$ python3 -q
>>> import numpy as np
>>> np.set_printoptions(precision=4, suppress=True, linewidth=200)
>>> F = np.load("test7.npy")
>>> F
array([[-1.,  1.,  0.,  0.,  0.,  0.,  0.],
       [ 0., -1.,  1.,  0.,  0.,  0.,  0.],
       [ 0.,  0., -1.,  1.,  0.,  0.,  0.],
       [ 0.,  0.,  0., -1.,  1.,  0.,  0.],
       [ 0.,  0.,  0.,  0., -1.,  1.,  0.],
       [ 0.,  0.,  0.,  0.,  0., -1.,  1.],
       [ 0.,  0.,  0.,  0.,  0.,  0., -1.]])
>>> f = np.array([-1, 2, -1, 0, -2, 2, -1])
>>> M2 = F + np.outer(f, np.eye(7)[6])
>>> np.linalg.matrix_rank(np.linalg.inv(M2) - np.linalg.inv(F), tol=1e-8)
np.int64(1)
>>> np.round(np.linalg.det(M2) / np.linalg.det(F), 4), round(float(1 + np.linalg.solve(F, f)[6]), 4)
(np.float64(2.0), 2.0)
>>> O, V = np.linalg.qr(F[:, :3])[0], np.linalg.qr(F[:, 3:])[0]
>>> sigma = np.linalg.svd(O.T @ V, compute_uv=False)
>>> np.degrees(np.arccos(sigma.clip(0, 1)))
array([26.5651, 90.    , 90.    ])
>>> (sigma > 0.9).sum()
np.int64(0)
>>> f, r1 = F[5], F[0]
>>> f @ r1
np.float64(0.0)
>>> pr = (f @ r1) / (f @ f) * f
>>> (r1 - pr) @ f
np.float64(0.0)
>>> np.linalg.matrix_rank(np.outer(f, r1))
np.int64(1)
>>> np.round(np.linalg.norm(f + r1) ** 2 + np.linalg.norm(f - r1) ** 2, 4)
np.float64(8.0)
>>> pr
array([ 0.,  0.,  0.,  0.,  0., -0.,  0.])
>>> np.allclose(F, F.T)
False
>>> (F - F.T) / 2
array([[ 0. ,  0.5,  0. ,  0. ,  0. ,  0. ,  0. ],
       [-0.5,  0. ,  0.5,  0. ,  0. ,  0. ,  0. ],
       [ 0. , -0.5,  0. ,  0.5,  0. ,  0. ,  0. ],
       [ 0. ,  0. , -0.5,  0. ,  0.5,  0. ,  0. ],
       [ 0. ,  0. ,  0. , -0.5,  0. ,  0.5,  0. ],
       [ 0. ,  0. ,  0. ,  0. , -0.5,  0. ,  0.5],
       [ 0. ,  0. ,  0. ,  0. ,  0. , -0.5,  0. ]])
>>> np.allclose(F @ F.T, F.T @ F)
False
>>> np.trace(F)
np.float64(-7.0)
>>> round(float(np.linalg.det(F)), 4)
-1.0
>>> M = np.load("run12.npy")
>>> M
array([[-120,    2,   -1,   -3,   -2,   -3,   -1],
       [   3,  -22,    2,   -2,    2,   -1,    0],
       [  -3,   -1,  -43,    3,   -2,    2,   -2],
       [  -1,    1,    1,  118,    1,    2,    1],
       [   0,    0,   -2,    3, -120,    0,    2],
       [   0,   -1,    2,   -2,   -3,   40,    2],
       [   1,   -2,    1,    3,   -3,    3,  140]])
>>> f = np.array([-2, 3, -2, 2, -3, -3, 2])
>>> M2 = M + np.outer(f, np.eye(7)[4])
>>> np.linalg.matrix_rank(M2 - M)
np.int64(1)
>>> np.linalg.matrix_rank(np.linalg.inv(M2) - np.linalg.inv(M), tol=1e-8)
np.int64(1)
